% ipython --no-banner

In [1]: import numpy as np

In [2]: from numpy import linalg as LA

In [3]: np.set_printoptions(precision=3, suppress=True, linewidth=200, floatmode="fixed")

In [4]: rd = lambda a: np.round(a, 3) + 0

In [5]: data = np.loadtxt("arr.csv", delimiter=",")

In [6]: data
Out[6]: 
array([[-61.000,   3.000,  -2.000],
       [  3.000, -39.000,   3.000],
       [ -2.000,   1.000, -59.000]])

In [7]: x = np.array([7, 8, 6])

In [8]: y = data @ x

In [9]: y
Out[9]: array([-415.000, -273.000, -360.000])

In [10]: rd(LA.solve(data.T, data[2]))
Out[10]: array([0.000, 0.000, 1.000])

In [11]: rd(LA.solve(data, data[:, 2]))
Out[11]: array([0.000, 0.000, 1.000])

In [12]: proj = np.triu(np.array([[5, 2, 2], [-3, 2, 4], [-5, -1, 0]]), 1) + np.eye(3)

In [13]: out = proj @ data @ LA.inv(proj)

In [14]: out
Out[14]: 
array([[ -59.000,   45.000, -176.000],
       [  -5.000,  -25.000, -123.000],
       [  -2.000,    5.000,  -75.000]])

In [15]: rd(LA.det(out))
Out[15]: np.float64(-139515.0)

In [16]: x = np.array([-2, -9, -6])

In [17]: a = np.maximum(data @ x, 0)

In [18]: np.maximum(data @ (3 * x), 0)
Out[18]: array([ 321.000,  981.000, 1047.000])

In [19]: data.T @ a
Out[19]: array([ -6244.000, -12083.000, -19824.000])

In [20]: data * (a > 1e-9)[:, None]
Out[20]: 
array([[-61.000,   3.000,  -2.000],
       [  3.000, -39.000,   3.000],
       [ -2.000,   1.000, -59.000]])

In [21]: np.tanh(data @ x)
Out[21]: array([1.000, 1.000, 1.000])

In [22]: X = np.load("w.npy")

In [23]: X
Out[23]: 
array([[-2, -1,  0,  1,  2],
       [ 3,  4,  5,  6,  7],
       [ 8,  9, 10, 11, 12],
       [13, 14, 15, 16, 17],
       [18, 19, 20, 21, 22]])

In [24]: rd(LA.norm(X, 2) / LA.norm(X))
Out[24]: np.float64(0.998)

In [25]: U, s, Vt = LA.svd(X)

In [26]: rd(s)
Out[26]: array([61.510,  4.064,  0.000,  0.000,  0.000])

In [27]: out = U[:, :2] @ np.diag(s[:2]) @ Vt[:2]

In [28]: LA.matrix_rank(X, rtol=0.05)
Out[28]: np.int64(2)

In [29]: rd(LA.norm(X - out) / LA.norm(X))
Out[29]: np.float64(0.0)

In [30]: proj = np.triu(np.array([[2, 0, 2, 0, 2],
    ...:     [3, 1, 2, 0, 2],
    ...:     [3, 0, 0, 2, 3],
    ...:     [2, 0, 0, 0, 0],
    ...:     [2, 0, 0, 3, 2]]), 1) + np.eye(5)

In [31]: out = proj @ X @ LA.inv(proj)

In [32]: rd(LA.det(out))
Out[32]: np.float64(0.0)

In [33]: np.trace(out), np.trace(X)
Out[33]: (np.float64(50.0), np.int64(50))
